In [1]: import numpy as np

In [2]: np.set_printoptions(precision=2, suppress=True, linewidth=200, sign=" ")

In [3]: out = np.array([[5, 5, -1], [-4, 4, -1], [4, -5, -5]])

In [4]: M = np.triu(out, 1)

In [5]: M
Out[5]: 
array([[ 0,  5, -1],
       [ 0,  0, -1],
       [ 0,  0,  0]])

In [6]: # column 1 is much longer than the rest

In [7]: rng = np.random.default_rng(61)

In [8]: labels = rng.permutation(3)

In [9]: labels
Out[9]: array([ 0,  2,  1])

In [10]: out = M[labels][:, labels]

In [11]: np.sort(np.abs(np.linalg.eigvals(out)))
Out[11]: array([ 0.,  0.,  0.])

In [12]: np.round(np.linalg.det(out), 2), round(np.linalg.det(M[labels]), 2)
Out[12]: (np.float64(0.0), np.float64(0.0))

In [13]: np.trace(out)
Out[13]: np.int64(0)

In [14]: rk = np.linalg.matrix_rank(M)

In [15]: rk
Out[15]: np.int64(2)

In [16]: null = np.linalg.svd(M)[2][rk:].T

In [17]: null.shape
Out[17]: (3, 1)

In [18]: np.linalg.matrix_rank(M.T @ M), np.linalg.matrix_rank(M @ M.T)
Out[18]: (np.int64(2), np.int64(2))

In [19]: np.linalg.matrix_rank(M, rtol=0.1)
Out[19]: np.int64(2)

In [20]: np.linalg.cond(M) > 100
Out[20]: np.True_

In [21]: U, sv, Vt = np.linalg.svd(M)

In [22]: evecs = Vt[:(sv > 1e-8).sum()]

In [23]: vec = M[2] + 4 * M[1] + rng.integers(2) * np.eye(3)[0]

In [24]: vec
Out[24]: array([ 1.,  0., -4.])

In [25]: np.diag(evecs.T @ evecs)
Out[25]: array([ 0.,  1.,  1.])
